In [1]: import numpy as np

In [2]: from numpy import linalg as LA

In [3]: np.set_printoptions(suppress=True, linewidth=200)

In [4]: X = np.array([[2, 2, 5, -2, 8],
   ...:     [8, 2, 2, 5, -2],
   ...:     [-2, 8, 2, 2, 5],
   ...:     [5, -2, 8, 2, 2],
   ...:     [2, 5, -2, 8, 2]])

In [5]: Y = LA.inv(X)

In [6]: np.round(LA.inv(Y), 2)
Out[6]: 
array([[ 2.,  2.,  5., -2.,  8.],
       [ 8.,  2.,  2.,  5., -2.],
       [-2.,  8.,  2.,  2.,  5.],
       [ 5., -2.,  8.,  2.,  2.],
       [ 2.,  5., -2.,  8.,  2.]])

In [7]: np.allclose(Y, X.T)
Out[7]: False

In [8]: round(LA.cond(X), 2)
Out[8]: np.float64(4.83)

In [9]: np.round(X @ Y, 2) + 0
Out[9]: 
array([[1., 0., 0., 0., 0.],
       [0., 1., 0., 0., 0.],
       [0., 0., 1., 0., 0.],
       [0., 0., 0., 1., 0.],
       [0., 0., 0., 0., 1.]])

In [10]: Y.round(2)
Out[10]: 
array([[ 0.11,  0.14, -0.07, -0.09, -0.02],
       [-0.02,  0.11,  0.14, -0.07, -0.09],
       [-0.09, -0.02,  0.11,  0.14, -0.07],
       [-0.07, -0.09, -0.02,  0.11,  0.14],
       [ 0.14, -0.07, -0.09, -0.02,  0.11]])

In [11]: (np.abs(Y) > 1e-9).astype(int)
Out[11]: 
array([[1, 1, 1, 1, 1],
       [1, 1, 1, 1, 1],
       [1, 1, 1, 1, 1],
       [1, 1, 1, 1, 1],
       [1, 1, 1, 1, 1]])

In [12]: np.round(LA.det(Y[::-1]), 2)
Out[12]: np.float64(0.0)

In [13]: round(np.einsum("ij,ji->", Y, Y), 2)
Out[13]: np.float64(0.09)

In [14]: np.round(LA.det(Y.T), 2)
Out[14]: np.float64(0.0)

In [15]: E = np.load("a.npy")

In [16]: E
Out[16]: 
array([[ 0,  1,  0,  0],
       [ 0,  0, -1,  0],
       [-1,  0,  0,  0],
       [ 0,  0,  0, -2]])

In [17]: vec = np.array([-2, -3, 1, 3])

In [18]: target = E @ vec

In [19]: target
Out[19]: array([-3, -1,  2, -6])

In [20]: np.round(LA.solve(E.T, E[2]), 2)
Out[20]: array([ 0., -0.,  1., -0.])

In [21]: np.round(LA.solve(E, E[:, 1]), 2)
Out[21]: array([-0.,  1., -0., -0.])

In [22]: np.round(LA.solve(E, target), 2)
Out[22]: array([-2., -3.,  1.,  3.])

In [23]: np.round(LA.solve(E, 5 * target), 2)
Out[23]: array([-10., -15.,   5.,  15.])

In [24]: m1 = np.array([[2, 3, 0, 1, 1],
    ...:     [3, 2, 3, 0, 1],
    ...:     [0, 3, 2, 3, 0],
    ...:     [1, 0, 3, 2, 3],
    ...:     [1, 1, 0, 3, 2]])

In [25]: m1
Out[25]: 
array([[2, 3, 0, 1, 1],
       [3, 2, 3, 0, 1],
       [0, 3, 2, 3, 0],
       [1, 0, 3, 2, 3],
       [1, 1, 0, 3, 2]])

In [26]: # symmetric

In [27]: vals, vecs = LA.eigh(m1)

In [28]: np.round(np.abs(vecs[:, -1]), 2)
Out[28]: array([0.38, 0.49, 0.48, 0.49, 0.38])

In [29]: (vals > 1e-8).sum(), (vals < -1e-8).sum()
Out[29]: (np.int64(3), np.int64(2))

In [30]: np.round(vecs.T @ vecs, 2) + 0
Out[30]: 
array([[1., 0., 0., 0., 0.],
       [0., 1., 0., 0., 0.],
       [0., 0., 1., 0., 0.],
       [0., 0., 0., 1., 0.],
       [0., 0., 0., 0., 1.]])

In [31]: vals.round(2)
Out[31]: array([-3.62, -0.56,  2.53,  3.56,  8.09])

In [32]: np.round(LA.eigvalsh(m1 + 2 * np.eye(5)), 2)
Out[32]: array([-1.62,  1.44,  4.53,  5.56, 10.09])

In [33]: np.round(vecs @ np.diag(vals) @ vecs.T, 2) + 0
Out[33]: 
array([[2., 3., 0., 1., 1.],
       [3., 2., 3., 0., 1.],
       [0., 3., 2., 3., 0.],
       [1., 0., 3., 2., 3.],
       [1., 1., 0., 3., 2.]])

In [34]: vals, vecs = LA.eig(m1)

In [35]: np.round(np.sort(LA.eigvals(LA.inv(m1))), 2)
Out[35]: array([-1.78, -0.28,  0.12,  0.28,  0.4 ])

In [36]: u = np.array([4, -5, -1, 4, 0])

In [37]: Y = m1 + np.outer(u, np.eye(5)[4])

In [38]: LA.matrix_rank(LA.inv(Y) - LA.inv(m1), tol=1e-8)
Out[38]: np.int64(1)

In [39]: Y = np.array([[3, -3], [3, 3]])

In [40]: basis = np.kron(Y, m1)

In [41]: LA.matrix_rank(basis)
Out[41]: np.int64(10)

In [42]: A = np.loadtxt("sample0.csv", delimiter=",")

In [43]: A
Out[43]: 
array([[ 0.,  0.,  0.,  2.,  2.],
       [ 3.,  3.,  1.,  0., -2.],
       [ 3.,  3.,  1.,  0., -2.],
       [ 1.,  0.,  0., -3.,  3.],
       [-2., -1.,  3.,  2., -3.]])

In [44]: rng = np.random.default_rng(432)

In [45]: z = rng.permutation(5)

In [46]: z
Out[46]: array([4, 1, 2, 3, 0])

In [47]: Y = A[z][:, z]

In [48]: np.trace(Y)
Out[48]: np.float64(-2.0)

In [49]: np.allclose(Y, A)
Out[49]: False

In [50]: u, r1 = A[0], A[2]

In [51]: u @ u
Out[51]: np.float64(8.0)

In [52]: u @ r1
Out[52]: np.float64(-4.0)

In [53]: p = (u @ r1) / (u @ u) * u

In [54]: np.outer(u, r1)
Out[54]: 
array([[ 0.,  0.,  0.,  0., -0.],
       [ 0.,  0.,  0.,  0., -0.],
       [ 0.,  0.,  0.,  0., -0.],
       [ 6.,  6.,  2.,  0., -4.],
       [ 6.,  6.,  2.,  0., -4.]])

In [55]: r1 - p
Out[55]: array([ 3.,  3.,  1.,  1., -1.])

In [56]: W = np.array([[5, 0, 0], [-4, -4, -4], [5, 1, 1], [4, 1, 1], [-5, 5, 3]])

In [57]: c = np.array([-5, -2, 2])

In [58]: act = np.maximum(A @ W + c, 0)

In [59]: LA.matrix_rank(act)
Out[59]: np.int64(3)

In [60]: act
Out[60]: 
array([[ 0., 10., 10.],
       [13.,  0.,  0.],
       [13.,  0.,  0.],
       [ 0., 10.,  8.],
       [27.,  0.,  2.]])

In [61]: basis = np.array([[0, 0], [0, 2], [2, 2]])

In [62]: W @ basis
Out[62]: 
array([[  0,   0],
       [ -8, -16],
       [  2,   4],
       [  2,   4],
       [  6,  16]])

In [63]: act @ basis
Out[63]: 
array([[20., 40.],
       [ 0.,  0.],
       [ 0.,  0.],
       [16., 36.],
       [ 4.,  4.]])

In [64]: blk = np.stack([act, 3 * act, act[::-1]])

In [65]: (blk @ act.T).shape
Out[65]: (3, 5, 5)

In [66]: np.round(LA.norm(blk, axis=(1, 2)), 2)
Out[66]: array([ 37.88, 113.64,  37.88])

In [67]: LA.matrix_rank(blk.reshape(3, -1))
Out[67]: np.int64(2)

In [68]: np.einsum("bij,cij->bc", blk, blk)
Out[68]: 
array([[ 1435.,  4305.,   209.],
       [ 4305., 12915.,   627.],
       [  209.,   627.,  1435.]])

In [69]: K = np.array([[1.05, 3.0, -1.0], [1.0, -1.95, 1.0], [1.0, 3.0, -0.95]])

In [70]: K
Out[70]: 
array([[ 1.05,  3.  , -1.  ],
       [ 1.  , -1.95,  1.  ],
       [ 1.  ,  3.  , -0.95]])

In [71]: O, r_ = LA.qr(K)

In [72]: O.shape, r_.shape
Out[72]: ((3, 3), (3, 3))

In [73]: r_.round(2)
Out[73]: 
array([[-1.76, -2.38,  0.57],
       [ 0.  ,  4.01, -1.61],
       [ 0.  ,  0.  ,  0.04]])

In [74]: z = rng.permutation(3)

In [75]: z
Out[75]: array([1, 2, 0])

In [76]: Y = K[z][:, z]

In [77]: np.round(np.sort(np.abs(LA.eigvals(Y))), 2)
Out[77]: array([0.05, 1.7 , 3.6 ])

In [78]: np.diag(Y)
Out[78]: array([-1.95, -0.95,  1.05])

In [79]: vals, vecs = LA.eig(K)

In [80]: vals.round(2)
Out[80]: array([ 1.7 ,  0.05, -3.6 ])

In [81]: np.round(K @ vecs[:, 0] - vals[0] * vecs[:, 0], 2) + 0
Out[81]: array([0., 0., 0.])

In [82]: np.round(np.sort(LA.eigvals(LA.inv(K))), 2)
Out[82]: array([-0.28,  0.59, 20.  ])

In [83]: Y = LA.inv(K)

In [84]: np.round(LA.inv(Y), 2)
Out[84]: 
array([[ 1.05,  3.  , -1.  ],
       [ 1.  , -1.95,  1.  ],
       [ 1.  ,  3.  , -0.95]])

In [85]: np.round(K @ Y, 2) + 0
Out[85]: 
array([[1., 0., 0.],
       [0., 1., 0.],
       [0., 0., 1.]])

In [86]: np.round(LA.det(K) * LA.det(Y), 2)
Out[86]: np.float64(1.0)

In [87]: np.round(LA.det(K) * Y, 2) + 0
Out[87]: 
array([[-1.15, -0.15,  1.05],
       [ 1.95,  0.  , -2.05],
       [ 4.95, -0.15, -5.05]])

In [88]: Y.round(2)
Out[88]: 
array([[  3.76,   0.49,  -3.44],
       [ -6.4 ,  -0.01,   6.72],
       [-16.24,   0.49,  16.56]])

In [89]: np.round(LA.cond(K), 2)
Out[89]: np.float64(128.56)
